In [1]: import numpy as np

In [2]: from numpy import linalg as LA

In [3]: np.set_printoptions(precision=3, suppress=True, linewidth=160)

In [4]: rd = lambda a: np.round(a, 3) + 0

In [5]: m1 = np.array([[1, -2, 4, -8], [1, -1, 1, -1], [1, 0, 0, 0], [1, 1, 1, 1]])

In [6]: m1
Out[6]: 
array([[ 1, -2,  4, -8],
       [ 1, -1,  1, -1],
       [ 1,  0,  0,  0],
       [ 1,  1,  1,  1]])

In [7]: M2 = np.array([[3, -2, 3], [2, 2, 1]])

In [8]: Z = np.kron(M2, m1)

In [9]: LA.matrix_rank(Z)
Out[9]: np.int64(8)

In [10]: Z
Out[10]: 
array([[  3,  -6,  12, -24,  -2,   4,  -8,  16,   3,  -6,  12, -24],
       [  3,  -3,   3,  -3,  -2,   2,  -2,   2,   3,  -3,   3,  -3],
       [  3,   0,   0,   0,  -2,   0,   0,   0,   3,   0,   0,   0],
       [  3,   3,   3,   3,  -2,  -2,  -2,  -2,   3,   3,   3,   3],
       [  2,  -4,   8, -16,   2,  -4,   8, -16,   1,  -2,   4,  -8],
       [  2,  -2,   2,  -2,   2,  -2,   2,  -2,   1,  -1,   1,  -1],
       [  2,   0,   0,   0,   2,   0,   0,   0,   1,   0,   0,   0],
       [  2,   2,   2,   2,   2,   2,   2,   2,   1,   1,   1,   1]])

In [11]: Z.shape
Out[11]: (8, 12)

In [12]: rd(LA.norm(Z, 2)), rd(LA.norm(M2, 2) * LA.norm(m1, 2))
Out[12]: (np.float64(45.667), np.float64(45.667))

In [13]: A = np.load("block10.npy")

In [14]: A
Out[14]: 
array([[ 1.647,  1.919, -2.281, -0.448],
       [ 3.119,  0.198, -2.271, -0.211],
       [-1.791,  2.675,  1.692, -1.102],
       [ 2.952, -2.499,  0.511,  0.948],
       [ 5.203,  2.053, -0.436, -0.354],
       [-0.822,  1.196,  0.307,  6.322],
       [-1.433, -0.511, -1.532,  4.712],
       [ 0.175,  3.067, -3.956,  2.848],
       [ 2.721,  1.445,  1.635,  1.778],
       [ 0.557, -4.062,  5.256, -0.907],
       [ 0.402,  0.578,  4.523, -1.424],
       [-2.095, -2.147, -2.18 , -0.658],
       [ 0.635, -0.062,  0.779, -2.372],
       [-2.75 , -1.21 ,  3.126, -2.335],
       [ 2.117,  2.23 , -3.943,  1.771],
       [-2.855,  2.689,  2.4  ,  1.098],
       [ 4.695, -0.137, -2.81 ,  3.977],
       [-0.938,  2.992, -5.619,  1.612],
       [ 3.001, -1.26 ,  1.167, -3.053],
       [-1.169, -0.072, -3.225, -1.258],
       [ 0.264, -3.391, -1.521,  0.468]])

In [15]: d = LA.norm(A[:, None] - A[None], axis=-1)

In [16]: np.unravel_index(d.round(6).argmax(), d.shape)
Out[16]: (np.int64(9), np.int64(17))

In [17]: d[3].round(6).argsort(kind="stable")[:4]
Out[17]: array([ 3, 20,  1,  8])

In [18]: LA.matrix_rank(d ** 2)
Out[18]: np.int64(6)

In [19]: feats = np.load("dump.npy")

In [20]: feats
Out[20]: 
array([[ -2.967,   6.006,   4.003,   9.049,  -1.035,   2.99 ],
       [  0.944,   2.007,  -0.009,   1.001,  -0.976,   1.007],
       [  3.011,  -0.017,  -2.   ,  -0.999,  -2.948,   1.003],
       [ -3.992,   9.995,   6.016,  14.005,  -1.984,   4.971],
       [ -8.954,  -0.021,   6.033,   0.974,  10.993,  -3.979],
       [ -0.985,  -7.99 ,  -2.015,   0.976,  -5.017,  -0.042],
       [  2.977, -11.973,  -5.98 ,  -2.996,  -8.973,   0.013]])

In [21]: blk = np.stack([feats, -2 * feats, feats[::-1]])

In [22]: (blk @ feats.T).shape
Out[22]: (3, 7, 7)

In [23]: LA.matrix_rank(blk.reshape(3, -1))
Out[23]: np.int64(2)

In [24]: rd(LA.norm(blk, axis=(1, 2)))
Out[24]: array([34.466, 68.932, 34.466])

In [25]: blk.shape
Out[25]: (3, 7, 6)

In [26]: Uu, sv, VT = LA.svd(feats)

In [27]: rd(sv)
Out[27]: array([27.431, 17.851, 10.808,  0.062,  0.047,  0.017])

In [28]: M2 = Uu[:, :3] @ np.diag(sv[:3]) @ VT[:3]

In [29]: rd(LA.norm(feats - M2, 2)), rd(sv[3])
Out[29]: (np.float64(0.062), np.float64(0.062))

In [30]: LA.matrix_rank(M2)
Out[30]: np.int64(3)

In [31]: [round(float(x), 3) for x in LA.svd(feats, compute_uv=False)[:3]]
Out[31]: [27.431, 17.851, 10.808]

In [32]: x0 = np.array([3, 5, 5, 3, 3, 0])

In [33]: (feats @ x0).argmax()
Out[33]: np.int64(3)

In [34]: rd(feats @ np.ones(6))
Out[34]: array([ 18.046,   3.974,  -1.95 ,  29.011,   5.046, -15.073, -26.932])

In [35]: rng = np.random.default_rng(38466)

In [36]: M2 = feats + rng.integers(-2, 3, (7, 3)) @ rng.integers(-2, 3, (3, 6))

In [37]: rd(M2)
Out[37]: 
array([[ -2.967,  11.006,   0.003,   5.049,  -5.035,   7.99 ],
       [ -0.056,  -1.993,   1.991,   3.001,   3.024,  -2.993],
       [  3.011,   0.983,  -7.   ,  -5.999,  -4.948,   2.003],
       [ -4.992,   6.995,   3.016,  11.005,   0.016,   1.971],
       [ -7.954,   2.979,   9.033,   3.974,   8.993,  -0.979],
       [  0.015,  -2.99 ,  -2.015,   0.976,  -9.017,   4.958],
       [ -0.023, -13.973,  -7.98 ,  -4.996,  -4.973,  -1.987]])

In [38]: LA.matrix_rank(M2 - feats, tol=1e-8)
Out[38]: np.int64(3)

In [39]: rd(LA.svd(M2 - feats, compute_uv=False))
Out[39]: array([16.13 , 11.451,  3.111,  0.   ,  0.   ,  0.   ])

In [40]: np.abs(M2 - feats).sum(axis=1)
Out[40]: array([22., 17., 14., 15., 15., 15., 15.])

In [41]: rd(M2 - feats)
Out[41]: 
array([[ 0.,  5., -4., -4., -4.,  5.],
       [-1., -4.,  2.,  2.,  4., -4.],
       [ 0.,  1., -5., -5., -2.,  1.],
       [-1., -3., -3., -3.,  2., -3.],
       [ 1.,  3.,  3.,  3., -2.,  3.],
       [ 1.,  5.,  0.,  0., -4.,  5.],
       [-3., -2., -2., -2.,  4., -2.]])

In [42]: data = np.load("x.npy")

In [43]: data
Out[43]: 
array([[-3, -1,  0,  2,  1],
       [ 0,  1,  3,  3, -3],
       [ 0,  0,  3,  0, -2],
       [ 0,  0,  0,  0,  2],
       [ 0,  0,  0,  0, -2]])

In [44]: # triangular

In [45]: rd(data @ LA.pinv(data) @ data)
Out[45]: 
array([[-3., -1.,  0.,  2.,  1.],
       [ 0.,  1.,  3.,  3., -3.],
       [ 0.,  0.,  3.,  0., -2.],
       [ 0.,  0.,  0.,  0.,  2.],
       [ 0.,  0.,  0.,  0., -2.]])

In [46]: np.unique(data.round(6), axis=0).shape
Out[46]: (5, 5)

In [47]: hat = np.triu(np.array([[4, 9, 2, 2, 2],
    ...:     [3, -8, -2, 7, 6],
    ...:     [8, -3, -4, -3, 6],
    ...:     [8, -4, -3, -1, -3],
    ...:     [1, 5, 3, -8, -2]]), 1) + np.eye(5)

In [48]: M2 = hat @ data @ LA.inv(hat)

In [49]: rd(LA.det(M2))
Out[49]: np.float64(0.0)

In [50]: np.trace(M2), np.trace(data)
Out[50]: (np.float64(-1.0), np.int64(-1))

In [51]: hat @ data - data @ hat
Out[51]: 
array([[  0.,  36.,  37.,  40., -13.],
       [  0.,   0.,  -4.,   2.,  -9.],
       [  0.,   0.,   0.,   9., -36.],
       [  0.,   0.,   0.,   0.,   6.],
       [  0.,   0.,   0.,   0.,   0.]])

In [52]: LA.matrix_rank(M2)
Out[52]: np.int64(4)
